$ ipython --no-banner

In [1]: import numpy as np

In [2]: np.set_printoptions(precision=2, suppress=True, linewidth=140, sign=" ")

In [3]: K = np.load("x.npy")

In [4]: K
Out[4]: 
array([[-0.23,  0.01,  0.43,  0.87,  0.04],
       [ 0.51, -0.1 , -0.67,  0.46,  0.25],
       [-0.65, -0.06, -0.28, -0.07,  0.7 ],
       [ 0.28, -0.81,  0.38, -0.12,  0.33],
       [ 0.42,  0.58,  0.38, -0.11,  0.58]])

In [5]: # orthonormal columns

In [6]: ang = np.radians(15)

In [7]: r_ = np.eye(5)

In [8]: r_[3, 3] = r_[0, 0] = np.cos(ang)

In [9]: r_[3, 0], r_[0, 3] = -np.sin(ang), np.sin(ang)

In [10]: r_
Out[10]: 
array([[ 0.97,  0.  ,  0.  ,  0.26,  0.  ],
       [ 0.  ,  1.  ,  0.  ,  0.  ,  0.  ],
       [ 0.  ,  0.  ,  1.  ,  0.  ,  0.  ],
       [-0.26,  0.  ,  0.  ,  0.97,  0.  ],
       [ 0.  ,  0.  ,  0.  ,  0.  ,  1.  ]])

In [11]: out = K @ r_.T

In [12]: np.round(np.linalg.det(r_), 2), np.round(np.trace(r_), 2)
Out[12]: (np.float64(1.0), np.float64(4.93))

In [13]: np.linalg.svd(K, compute_uv=False), np.linalg.svd(out, compute_uv=False)
Out[13]: (array([ 1.,  1.,  1.,  1.,  1.]), array([ 1.,  1.,  1.,  1.,  1.]))

In [14]: np.abs(out - K).max(axis=0)
Out[14]: array([ 0.23,  0.  ,  0.  ,  0.17,  0.  ])

In [15]: proj = np.triu(np.array([[-2, -2, 1, -2, 0],
    ...:     [2, -1, 0, 0, 2],
    ...:     [-1, 1, 0, 1, -1],
    ...:     [1, -2, 0, -1, -2],
    ...:     [-2, -2, 2, 1, 2]]), 1) + np.eye(5)

In [16]: out = proj @ K @ np.linalg.inv(proj)

In [17]: round(np.linalg.det(out), 2)
Out[17]: np.float64(1.0)

In [18]: np.linalg.matrix_rank(out)
Out[18]: np.int64(5)

In [19]: vec = np.array([-2, 3, -3, 3, -3])

In [20]: np.round(np.linalg.norm(vec), 2), round(np.linalg.norm(K @ vec), 2)
Out[20]: (np.float64(6.32), np.float64(6.32))

In [21]: round(np.linalg.det(K), 2)
Out[21]: np.float64(1.0)

In [22]: print(5 - np.linalg.matrix_rank(K - np.eye(5), tol=1e-8))
1

In [23]: [p for p in range(1, 25) if np.allclose(np.linalg.matrix_power(K, p), np.eye(5))]
Out[23]: []

In [24]: print(K.T @ (K @ vec))
[-2.  3. -3.  3. -3.]

In [25]: m1 = np.load("data.npy")

In [26]: m1
Out[26]: 
array([[ 1,  1,  1,  1,  1,  1,  1,  1],
       [ 1,  1, -1, -1,  1,  1, -1, -1],
       [ 1, -1, -1,  1, -1,  1,  1, -1],
       [ 1, -1, -1,  1,  1, -1, -1,  1],
       [ 1,  1, -1, -1, -1, -1,  1,  1]])

In [27]: ang = np.radians(90)

In [28]: r_ = np.eye(8)

In [29]: r_[2, 2] = r_[1, 1] = np.cos(ang)

In [30]: r_[2, 1], r_[1, 2] = -np.sin(ang), np.sin(ang)

In [31]: r_.round(2) + 0
Out[31]: 
array([[ 1.,  0.,  0.,  0.,  0.,  0.,  0.,  0.],
       [ 0.,  0.,  1.,  0.,  0.,  0.,  0.,  0.],
       [ 0., -1.,  0.,  0.,  0.,  0.,  0.,  0.],
       [ 0.,  0.,  0.,  1.,  0.,  0.,  0.,  0.],
       [ 0.,  0.,  0.,  0.,  1.,  0.,  0.,  0.],
       [ 0.,  0.,  0.,  0.,  0.,  1.,  0.,  0.],
       [ 0.,  0.,  0.,  0.,  0.,  0.,  1.,  0.],
       [ 0.,  0.,  0.,  0.,  0.,  0.,  0.,  1.]])

In [32]: out = m1 @ r_.T

In [33]: np.abs(out - m1).max(axis=0)
Out[33]: array([ 0.,  2.,  2.,  0.,  0.,  0.,  0.,  0.])

In [34]: np.linalg.svd(m1, compute_uv=False), np.linalg.svd(out, compute_uv=False)
Out[34]: 
(array([ 2.83,  2.83,  2.83,  2.83,  2.83]),
 array([ 2.83,  2.83,  2.83,  2.83,  2.83]))

In [35]: np.allclose(m1 @ m1.T, out @ out.T)
Out[35]: True

In [36]: m1 - m1[0]
Out[36]: 
array([[ 0,  0,  0,  0,  0,  0,  0,  0],
       [ 0,  0, -2, -2,  0,  0, -2, -2],
       [ 0, -2, -2,  0, -2,  0,  0, -2],
       [ 0, -2, -2,  0,  0, -2, -2,  0],
       [ 0,  0, -2, -2, -2, -2,  0,  0]])

In [37]: print(np.linalg.svd(m1, compute_uv=False))
[ 2.83  2.83  2.83  2.83  2.83]

In [38]: np.abs(m1).max()
Out[38]: np.int64(1)

In [39]: C2 = m1.T @ m1

In [40]: print(np.diag(C2))
[ 5  5  5  5  5  5  5  5]

In [41]: print(np.linalg.svd(m1, compute_uv=False) ** 2)
[ 8.  8.  8.  8.  8.]

In [42]: C2
Out[42]: 
array([[ 5,  1, -3,  1,  1,  1,  1,  1],
       [ 1,  5,  1, -3,  1,  1,  1,  1],
       [-3,  1,  5,  1,  1,  1,  1,  1],
       [ 1, -3,  1,  5,  1,  1,  1,  1],
       [ 1,  1,  1,  1,  5,  1, -3,  1],
       [ 1,  1,  1,  1,  1,  5,  1, -3],
       [ 1,  1,  1,  1, -3,  1,  5,  1],
       [ 1,  1,  1,  1,  1, -3,  1,  5]])

In [43]: out = m1 / np.sqrt((m1 ** 2).mean(axis=1, keepdims=True))

In [44]: print(out[3])
[ 1. -1. -1.  1.  1. -1. -1.  1.]

In [45]: np.linalg.norm(out, axis=1)
Out[45]: array([ 2.83,  2.83,  2.83,  2.83,  2.83])

In [46]: np.linalg.matrix_rank(m1 - m1.mean(axis=1, keepdims=True))
Out[46]: np.int64(4)

In [47]: Uu, sv, vt = np.linalg.svd(m1, full_matrices=False)

In [48]: np.round(Uu.T @ Uu, 2) + 0
Out[48]: 
array([[ 1.,  0.,  0.,  0.,  0.],
       [ 0.,  1.,  0.,  0.,  0.],
       [ 0.,  0.,  1.,  0.,  0.],
       [ 0.,  0.,  0.,  1.,  0.],
       [ 0.,  0.,  0.,  0.,  1.]])

In [49]: np.round(Uu.T @ m1 @ vt.T, 2) + 0
Out[49]: 
array([[ 2.83,  0.  ,  0.  ,  0.  ,  0.  ],
       [ 0.  ,  2.83,  0.  ,  0.  ,  0.  ],
       [ 0.  ,  0.  ,  2.83,  0.  ,  0.  ],
       [ 0.  ,  0.  ,  0.  ,  2.83,  0.  ],
       [ 0.  ,  0.  ,  0.  ,  0.  ,  2.83]])

In [50]: print((sv > 1e-8).sum())
5

In [51]: np.cumsum(sv ** 2) / np.sum(sv ** 2)
Out[51]: array([ 0.2,  0.4,  0.6,  0.8,  1. ])

In [52]: W0 = np.loadtxt("case6.csv", delimiter=",")

In [53]: print(W0)
[[ 0.13  0.83  1.33 -0.2  -0.87 -0.95]
 [ 0.83  1.14  1.77 -1.69  2.99  2.35]
 [ 1.33  1.77  2.13  0.46  2.02 -0.95]
 [-0.2  -1.69  0.46  6.61  1.46 -1.17]
 [-0.87  2.99  2.02  1.46 -4.64 -1.42]
 [-0.95  2.35 -0.95 -1.17 -1.42  3.64]]

In [54]: np.unique(W0.round(6), axis=0).shape
Out[54]: (6, 6)

In [55]: print(round(float(np.trace(np.linalg.pinv(W0) @ W0)), 2))
5.0

In [56]: np.abs(np.diag(np.linalg.qr(W0)[1])) > 1e-9
Out[56]: array([ True,  True,  True,  True,  True, False])

In [57]: np.allclose(W0[:-1].T @ np.linalg.lstsq(W0[:-1].T, W0[-1])[0], W0[-1])
Out[57]: True

In [58]: X = np.loadtxt("dump.csv", delimiter=",")

In [59]: print(X)
[[ 0.5  0.5  0. ]
 [ 0.   0.5  0.5]
 [ 0.   0.   1. ]]

In [60]: # row-stochastic, so 1 is an eigenvalue

In [61]: print(round(float(np.linalg.norm(X) ** 2 / np.linalg.norm(X, 2) ** 2), 2))
1.5

In [62]: np.linalg.norm(X, axis=1).argmax()
Out[62]: np.int64(2)

In [63]: print(np.linalg.norm(X, axis=0))
[ 0.5   0.71  1.12]

In [64]: round(np.linalg.norm(X[2], 1), 2), round(float(np.linalg.norm(X[2], np.inf)), 2)
Out[64]: (np.float64(1.0), 1.0)

In [65]: print(round(np.linalg.norm(X, 2), 2))
1.15

In [66]: round(np.linalg.norm(X, 1), 2), np.round(np.linalg.norm(X, np.inf), 2)
Out[66]: (np.float64(1.5), np.float64(1.0))

In [67]: r0 = np.array([1, -2])

In [68]: print(np.cross(X[2, :3], X[1, :3]))
[-0.5  0.   0. ]

In [69]: blk = np.stack([m1, -1 * m1, m1[::-1]])

In [70]: blk.shape
Out[70]: (3, 5, 8)

In [71]: np.linalg.norm(blk, axis=(1, 2))
Out[71]: array([ 6.32,  6.32,  6.32])

In [72]: np.linalg.matrix_rank(blk)
Out[72]: array([ 5,  5,  5])

In [73]: np.einsum("bij,cij->bc", blk, blk)
Out[73]: 
array([[ 40, -40,   8],
       [-40,  40,  -8],
       [  8,  -8,  40]])

In [74]: Uu, sv, vt = np.linalg.svd(X, full_matrices=False)

In [75]: np.round(vt @ vt.T, 2) + 0
Out[75]: 
array([[ 1.,  0.,  0.],
       [ 0.,  1.,  0.],
       [ 0.,  0.,  1.]])

In [76]: sv
Out[76]: array([ 1.15,  0.77,  0.28])

In [77]: np.abs(Uu[:, 0]).round(6).argmax()
Out[77]: np.int64(2)

In [78]: np.round(np.linalg.matrix_power(X, 100), 2) + 0
Out[78]: 
array([[ 0.,  0.,  1.],
       [ 0.,  0.,  1.],
       [ 0.,  0.,  1.]])

In [79]: print(np.linalg.matrix_power(X, 2))
[[ 0.25  0.5   0.25]
 [ 0.    0.25  0.75]
 [ 0.    0.    1.  ]]

In [80]: p = np.eye(3)[1]

In [81]: for _ in range(7):
    ...:     p = p @ X
    ...:     print(p.round(2))
    ...: 
[ 0.   0.5  0.5]
[ 0.    0.25  0.75]
[ 0.    0.12  0.88]
[ 0.    0.06  0.94]
[ 0.    0.03  0.97]
[ 0.    0.02  0.98]
[ 0.    0.01  0.99]

In [82]: E = np.loadtxt("mat.csv", delimiter=",")

In [83]: E
Out[83]: 
array([[-0.32, -0.77, -0.02],
       [ 0.87,  0.24, -0.51],
       [-0.82, -0.32,  0.43],
       [-0.97, -0.72,  0.65],
       [ 0.69, -0.94, -0.58],
       [ 0.74,  0.98, -0.04],
       [-0.25, -0.43,  0.04],
       [-0.91, -0.83,  0.45],
       [ 0.72,  0.92, -0.14],
       [ 0.8 ,  0.57, -0.36],
       [-0.88,  0.74,  0.65],
       [-0.28, -0.29,  0.08],
       [-0.85, -0.62,  0.41],
       [-1.  , -0.93,  0.89],
       [-0.31, -0.14,  0.12],
       [-0.67, -0.84,  0.16],
       [-0.88,  0.74,  0.65],
       [ 0.89, -0.08, -0.56],
       [ 0.86,  0.51, -0.45],
       [-0.78,  0.73,  0.55],
       [ 0.77,  0.1 , -0.41],
       [-0.99, -0.7 ,  0.8 ],
       [-0.72, -0.92,  0.14],
       [ 0.02,  0.94,  0.27],
       [-0.76,  0.93,  0.62]])

In [84]: Uu, sv, vt = np.linalg.svd(E, full_matrices=False)

In [85]: print(np.cumsum(sv ** 2) / np.sum(sv ** 2))
[ 0.67  0.99  1.  ]

In [86]: round(float(np.sqrt((sv ** 2).sum())), 2), round(np.linalg.norm(E), 2)
Out[86]: (5.65, np.float64(5.65))

In [87]: np.allclose(Uu * sv @ vt, E)
Out[87]: True

In [88]: np.abs(Uu[:, 0]).round(6).argmax()
Out[88]: np.int64(13)

In [89]: out = np.array([[1, 0, 0], [0, -1, 0], [-2, 0, -1]])

In [90]: np.linalg.matrix_rank(np.vstack([E, out.T]))
Out[90]: np.int64(3)

In [91]: print(np.einsum("ij->j", E))
[-5.03 -1.13  3.84]

In [92]: np.vstack([E, out.T]).shape
Out[92]: (28, 3)

In [93]: np.linalg.matrix_rank(E @ out)
Out[93]: np.int64(3)

In [94]: J = np.load("arr.npy")

In [95]: print(J)
[[ 0  2  0  0  0  0]
 [ 0  0  0  0  0  0]
 [ 0  0  0  0  2  0]
 [ 0  0 -2  0  0  0]
 [ 0  0  0 -1  0  0]
 [ 0  0  0  0  0  0]]

In [96]: print(np.sort(np.linalg.eigvals(J).real))
[-0.79 -0.79  0.    0.    0.    1.59]

In [97]: J @ J
Out[97]: 
array([[ 0,  0,  0,  0,  0,  0],
       [ 0,  0,  0,  0,  0,  0],
       [ 0,  0,  0, -2,  0,  0],
       [ 0,  0,  0,  0, -4,  0],
       [ 0,  0,  2,  0,  0,  0],
       [ 0,  0,  0,  0,  0,  0]])
